>>> import numpy as np
>>> np.set_printoptions(precision=2, suppress=True, linewidth=120, sign=" ")
>>> K = np.load("layer0.npy")
>>> print(K.round(2) + 0)
[[-0.22  0.03  0.2  -0.64  0.51 -0.21  0.06 -0.44]
 [-0.47 -0.07 -0.56  0.21  0.07  0.34  0.41 -0.36]
 [-0.04  0.82 -0.36 -0.26 -0.28 -0.05 -0.21 -0.05]
 [ 0.51 -0.22 -0.26 -0.53 -0.03  0.59  0.03  0.07]
 [-0.54 -0.35 -0.16 -0.21 -0.13  0.09 -0.67  0.2 ]
 [ 0.25 -0.15  0.08  0.17 -0.33  0.01 -0.37 -0.79]
 [ 0.18  0.21 -0.12  0.36  0.72  0.25 -0.45  0.  ]
 [ 0.29 -0.28 -0.63 -0.02  0.12 -0.65 -0.03  0.03]]
>>> # orthonormal columns
>>> print(np.linalg.svd(K, compute_uv=False))
[ 1.  1.  1.  1.  1.  1.  1.  1.]
>>> print(np.round(np.linalg.pinv(K), 2) + 0)
[[-0.22 -0.47 -0.04  0.51 -0.54  0.25  0.18  0.29]
 [ 0.03 -0.07  0.82 -0.22 -0.35 -0.15  0.21 -0.28]
 [ 0.2  -0.56 -0.36 -0.26 -0.16  0.08 -0.12 -0.63]
 [-0.64  0.21 -0.26 -0.53 -0.21  0.17  0.36 -0.02]
 [ 0.51  0.07 -0.28 -0.03 -0.13 -0.33  0.72  0.12]
 [-0.21  0.34 -0.05  0.59  0.09  0.01  0.25 -0.65]
 [ 0.06  0.41 -0.21  0.03 -0.67 -0.37 -0.45 -0.03]
 [-0.44 -0.36 -0.05  0.07  0.2  -0.79  0.    0.03]]
>>> print(np.round(K[:, 7] @ K[:, 4], 2))
0.0
>>> m1 = np.loadtxt("run16.csv", delimiter=",")
>>> print(m1)
[[ 0.46 -0.15 -0.69  0.69  2.32 -1.57]
 [-1.25  0.65 -1.33 -0.81 -2.1  -0.41]
 [ 0.46  2.27 -1.03  0.04  1.25  1.  ]
 [ 1.45 -2.25 -0.22 -0.69  0.28 -1.12]
 [ 1.31  1.98  0.1   0.12  0.86 -1.61]
 [ 1.93 -0.73 -0.28 -1.43  1.59  0.28]
 [ 0.57 -0.57  2.45  0.57 -1.4   0.25]
 [ 1.25 -1.93 -0.8  -1.65 -0.43  0.37]
 [-0.85 -1.11 -0.23 -1.58 -1.64 -1.35]
 [ 1.06 -1.07 -1.12  2.18  0.68 -0.5 ]
 [-1.16 -0.68 -2.21 -0.63  0.95 -1.  ]
 [-0.84 -2.72 -0.08  0.07  0.96  0.02]
 [-0.11 -0.16 -0.03 -1.12  1.08 -2.56]
 [ 0.82 -1.12  0.54 -0.79 -0.36 -2.45]
 [ 1.38 -0.09  1.86  1.25 -0.79 -1.21]
 [ 1.2   2.   -0.02 -0.31  1.79  0.51]]
>>> lab = m1[:, 5] > np.median(m1[:, 5])
>>> r0 = m1[lab].mean(axis=0) - m1[~lab].mean(axis=0)
>>> print(r0)
[ 0.14  0.19 -0.17  0.18 -0.04  1.8 ]
>>> print(((m1 - m1.mean(axis=0)) @ r0 > 0).astype(int))
[ 0  1  1  0  0  1  1  1  0  1  0  1  0  0  0  1]
>>> print(np.argsort(-np.abs(r0).round(6), kind="stable"))
[ 5  1  3  2  0  4]
>>> print(lab.astype(int))
[ 0  1  1  0  0  1  1  1  0  1  0  1  0  0  0  1]
>>> print((((m1 - m1.mean(axis=0)) @ r0 > 0) == lab).mean())
1.0
>>> r0 = np.array([-4, -1, -4])
>>> print(np.convolve(m1[9], r0))
[-4.24  3.22  1.31 -3.32 -0.42 -7.4  -2.22  2.  ]
>>> print(np.polyval(r0, m1[9]))
[ -9.55  -7.51  -7.9  -25.19  -6.53  -4.5 ]
>>> print(np.cross(m1[9, :3], m1[14, :3]))
[-2.09 -3.52  1.38]
>>> J = 0.9 ** np.abs(np.subtract.outer(np.arange(6), np.arange(6)))
>>> print(J)
[[ 1.    0.9   0.81  0.73  0.66  0.59]
 [ 0.9   1.    0.9   0.81  0.73  0.66]
 [ 0.81  0.9   1.    0.9   0.81  0.73]
 [ 0.73  0.81  0.9   1.    0.9   0.81]
 [ 0.66  0.73  0.81  0.9   1.    0.9 ]
 [ 0.59  0.66  0.73  0.81  0.9   1.  ]]
>>> vec = np.array([-1, -2, -3, 1, -3, -3])
>>> y = J @ vec
>>> print(y)
[-8.24 -8.95 -9.33 -9.18 -9.34 -8.98]
>>> print(np.linalg.solve(J, -3 * y))
[ 3.  6.  9. -3.  9.  9.]
>>> print(np.linalg.solve(J, y))
[-1. -2. -3.  1. -3. -3.]
>>> print(np.round(np.linalg.solve(J, J[:, 4]), 2) + 0)
[ 0.  0.  0.  0.  1.  0.]
>>> Q, R = np.linalg.qr(J)
>>> print(np.round(abs(R[0, 0]), 2), round(np.linalg.norm(J[:, 0]), 2))
1.94 1.94
>>> print(Q.round(2) + 0)
[[-0.51  0.86  0.    0.    0.    0.  ]
 [-0.46 -0.28  0.84  0.    0.    0.  ]
 [-0.42 -0.25 -0.31  0.82  0.    0.  ]
 [-0.38 -0.23 -0.28 -0.37  0.77  0.  ]
 [-0.34 -0.2  -0.25 -0.33 -0.47 -0.67]
 [-0.3  -0.18 -0.23 -0.3  -0.43  0.74]]
>>> print(Q.shape, R.shape)
(6, 6) (6, 6)
>>> print(R)
[[-1.94 -2.05 -2.08 -2.05 -1.96 -1.82]
 [ 0.   -0.18 -0.31 -0.38 -0.41 -0.41]
 [ 0.    0.   -0.18 -0.29 -0.35 -0.36]
 [ 0.    0.    0.   -0.17 -0.27 -0.3 ]
 [ 0.    0.    0.    0.   -0.16 -0.23]
 [ 0.    0.    0.    0.    0.    0.14]]
>>> rng = np.random.default_rng(629)
>>> lab = rng.permutation(6)
>>> print(lab)
[ 1  2  4  5  3  0]
>>> Y = R[lab][:, lab]
>>> print(round(float(np.linalg.det(Y)), 2), round(np.linalg.det(R[lab]), 2))
-0.0 0.0
>>> print(np.allclose(Y, R))
False
>>> print(Y)
[[-0.18 -0.31 -0.41 -0.41 -0.38  0.  ]
 [ 0.   -0.18 -0.35 -0.36 -0.29  0.  ]
 [ 0.    0.   -0.16 -0.23  0.    0.  ]
 [ 0.    0.    0.    0.14  0.    0.  ]
 [ 0.    0.   -0.27 -0.3  -0.17  0.  ]
 [-2.05 -2.08 -1.96 -1.82 -2.05 -1.94]]
>>> print(np.round(np.trace(Y), 2))
-2.5
>>> r0 = np.array([-6, -9, -1])
>>> print(np.correlate(Y[5], Y[0], "full"))
[ 0.    0.78  1.62  2.44  2.97  3.33  3.3   2.54  1.76  0.96  0.35]
>>> print(np.convolve(Y[5], r0))
[ 12.3   30.95  32.57  30.68  30.67  31.94  19.54   1.94]
>>> F = np.load("x.npy")
>>> print(F)
[[ 0.08 -0.46 -0.3  -0.31  0.13  0.27]
 [-0.98 -1.82  1.68  1.54  0.98 -1.26]
 [-0.07 -0.13  0.12  0.11  0.07 -0.09]]
>>> # rank 2
>>> rank = np.linalg.matrix_rank(F)
>>> print(rank)
2
>>> null = np.linalg.svd(F)[2][rank:].T
>>> print(null @ null.T)
[[ 0.92 -0.1   0.16  0.15  0.06 -0.12]
 [-0.1   0.15 -0.01 -0.05  0.33  0.06]
 [ 0.16 -0.01  0.65 -0.34 -0.05  0.29]
 [ 0.15 -0.05 -0.34  0.67 -0.04  0.28]
 [ 0.06  0.33 -0.05 -0.04  0.86  0.03]
 [-0.12  0.06  0.29  0.28  0.03  0.76]]
>>> print([int(np.linalg.matrix_rank(F[:i])) for i in range(1, len(F) + 1)])
[1, 2, 2]
>>> print(np.linalg.matrix_rank(F.T @ F), np.linalg.matrix_rank(F @ F.T))
2 2
>>> print([int(np.linalg.matrix_rank(np.delete(F, i, axis=0))) for i in range(3)])
[1, 2, 2]
>>> print(np.allclose(F @ null, 0))
True
>>> print(np.round(F @ null, 2) + 0)
[[ 0.  0.  0.  0.]
 [ 0.  0.  0.  0.]
 [ 0.  0.  0.  0.]]
>>> U, sig, VT = np.linalg.svd(F)
>>> V = VT[:(sig > 1e-8).sum()]
>>> vec = F[0] + -3 * F[1] + rng.integers(2) * np.eye(6)[4]
>>> print(vec)
[ 3.02  5.   -5.34 -4.93 -2.81  4.05]
>>> print(V.T @ V)
[[ 0.08  0.1  -0.16 -0.15 -0.06  0.12]
 [ 0.1   0.85  0.01  0.05 -0.33 -0.06]
 [-0.16  0.01  0.35  0.34  0.05 -0.29]
 [-0.15  0.05  0.34  0.33  0.04 -0.28]
 [-0.06 -0.33  0.05  0.04  0.14 -0.03]
 [ 0.12 -0.06 -0.29 -0.28 -0.03  0.24]]
>>> print(np.allclose(V.T @ V @ vec, vec))
True
>>> print(np.diag(V.T @ V))
[ 0.08  0.85  0.35  0.33  0.14  0.24]
>>> print(round(np.linalg.norm(vec - V.T @ V @ vec), 2))
0.0
>>> print(np.abs(np.diag(np.linalg.qr(F)[1])) > 1e-9)
[ True  True False]
>>> print(np.linalg.norm(F, axis=1).argmax())
1
>>> print(round(np.linalg.norm(F, "nuc"), 2))
4.17
>>> feats = np.loadtxt("case2.csv", delimiter=",")
>>> print(feats)
[[ 0.  0.  0.]
 [ 0.  0.  1.]
 [ 0.  0. -1.]
 [ 0.  0.  3.]]
>>> # looks like rank 1
>>> def softmax(z):
...     e = np.exp(z - z.max(axis=-1, keepdims=True))
...     return e / e.sum(axis=-1, keepdims=True)
... 
>>> print(np.round(softmax(10 * feats[1]), 2) + 0)
[ 0.  0.  1.]
>>> print(softmax(feats[1]))
[ 0.21  0.21  0.58]
>>> print(softmax(feats[1] + 5))
[ 0.21  0.21  0.58]
>>> print(softmax(feats).sum(axis=1))
[ 1.  1.  1.  1.]
>>> scores = feats @ feats.T / np.sqrt(3)
>>> print(softmax(scores).round(6).argmax(axis=1))
[ 0  3  2  3]
>>> print(np.round(softmax(scores + np.triu(np.full(scores.shape, -np.inf), 1)), 2) + 0)
[[ 1.    0.    0.    0.  ]
 [ 0.36  0.64  0.    0.  ]
 [ 0.3   0.17  0.53  0.  ]
 [ 0.01  0.03  0.    0.96]]
>>> U, sig, VT = np.linalg.svd(feats)
>>> V = VT[:(sig > 1e-8).sum()]
>>> vec = feats[0] + -1 * feats[2] + rng.integers(2) * np.eye(3)[1]
>>> print(vec)
[ 0.  1.  1.]
>>> print(round(np.linalg.norm(vec - V.T @ V @ vec), 2))
1.0
>>> print(V.T @ V)
[[ 0.  0.  0.]
 [ 0.  0.  0.]
 [ 0.  0.  1.]]
>>> print(np.linalg.matrix_rank(np.vstack([feats, vec])))
2
>>> print(np.linalg.cond(feats) > 100)
True
>>> print(round(float(np.linalg.norm(feats, 2) / np.linalg.norm(feats)), 2))
1.0
>>> print([round(float(x), 2) for x in np.linalg.svd(feats, compute_uv=False)[:3]])
[3.32, 0.0, 0.0]
>>> print(np.linalg.matrix_rank(feats, rtol=0.1))
1
>>> vec = np.array([9, -5, -9])
>>> h1 = np.maximum(feats @ vec, 0)
>>> print(feats * (h1 > 1e-9)[:, None])
[[ 0.  0.  0.]
 [ 0.  0.  0.]
 [ 0.  0. -1.]
 [ 0.  0.  0.]]
>>> print(np.maximum(feats @ (3 * vec), 0))
[  0.   0.  27.   0.]
>>> print(np.maximum(feats @ vec, 0) - np.maximum(-feats @ vec, 0))
[  0.  -9.   9. -27.]
>>> print(feats.T @ h1)
[ 0.  0. -9.]
>>> W0 = np.loadtxt("test8.csv", delimiter=",")
>>> print(W0)
[[-0.07  0.22  0.51 -0.74 -0.16  0.33]
 [-0.35 -0.05  0.73  0.49  0.33  0.08]
 [-0.56 -0.15 -0.41  0.01  0.12  0.69]
 [ 0.56 -0.36  0.02 -0.17  0.68  0.27]
 [-0.28 -0.84  0.1  -0.27 -0.16 -0.33]
 [ 0.42 -0.3   0.17  0.34 -0.61  0.47]]
>>> print(np.round(W0.T @ W0, 2) + 0)
[[ 1.  0.  0.  0.  0.  0.]
 [ 0.  1.  0.  0.  0.  0.]
 [ 0.  0.  1.  0.  0.  0.]
 [ 0.  0.  0.  1.  0.  0.]
 [ 0.  0.  0.  0.  1.  0.]
 [ 0.  0.  0.  0.  0.  1.]]
>>> print(round(float(np.linalg.norm(W0[1] - W0[4])), 2))
1.41
>>> print(np.linalg.norm(W0, axis=0))
[ 1.  1.  1.  1.  1.  1.]
>>> print(round(float(np.linalg.norm(W0, "nuc")), 2))
6.0
>>> Y = np.linalg.inv(W0)
>>> print(round(float(np.linalg.cond(W0)), 2))
1.0
>>> print(Y)
[[-0.07 -0.35 -0.56  0.56 -0.28  0.42]
 [ 0.22 -0.05 -0.15 -0.36 -0.84 -0.3 ]
 [ 0.51  0.73 -0.41  0.02  0.1   0.17]
 [-0.74  0.49  0.01 -0.17 -0.27  0.34]
 [-0.16  0.33  0.12  0.68 -0.16 -0.61]
 [ 0.33  0.08  0.69  0.27 -0.33  0.47]]
>>> print(np.round(W0 @ Y, 2) + 0)
[[ 1.  0.  0.  0.  0.  0.]
 [ 0.  1.  0.  0.  0.  0.]
 [ 0.  0.  1.  0.  0.  0.]
 [ 0.  0.  0.  1.  0.  0.]
 [ 0.  0.  0.  0.  1.  0.]
 [ 0.  0.  0.  0.  0.  1.]]
>>> print(round(np.linalg.det(W0) * np.linalg.det(Y), 2))
1.0
>>> print((np.abs(Y) > 1e-9).astype(int))
[[ 1  1  1  1  1  1]
 [ 1  1  1  1  1  1]
 [ 1  1  1  1  1  1]
 [ 1  1  1  1  1  1]
 [ 1  1  1  1  1  1]
 [ 1  1  1  1  1  1]]
>>> print(np.round(np.linalg.slogdet(W0)[0], 2))
-1.0
>>> print(np.linalg.inv(Y))
[[-0.07  0.22  0.51 -0.74 -0.16  0.33]
 [-0.35 -0.05  0.73  0.49  0.33  0.08]
 [-0.56 -0.15 -0.41  0.01  0.12  0.69]
 [ 0.56 -0.36  0.02 -0.17  0.68  0.27]
 [-0.28 -0.84  0.1  -0.27 -0.16 -0.33]
 [ 0.42 -0.3   0.17  0.34 -0.61  0.47]]
>>> vec = np.array([1, 2, 0, 0, 0, -2])
>>> y = W0 @ vec
>>> print(y)
[-0.3  -0.61 -2.25 -0.69 -1.31 -1.13]
>>> print(np.round(np.linalg.solve(W0, W0[:, 1]), 2) + 0)
[ 0.  1.  0.  0.  0.  0.]
>>> print(np.round(np.linalg.solve(W0.T, W0[5]), 2) + 0)
[ 0.  0.  0.  0.  0.  1.]
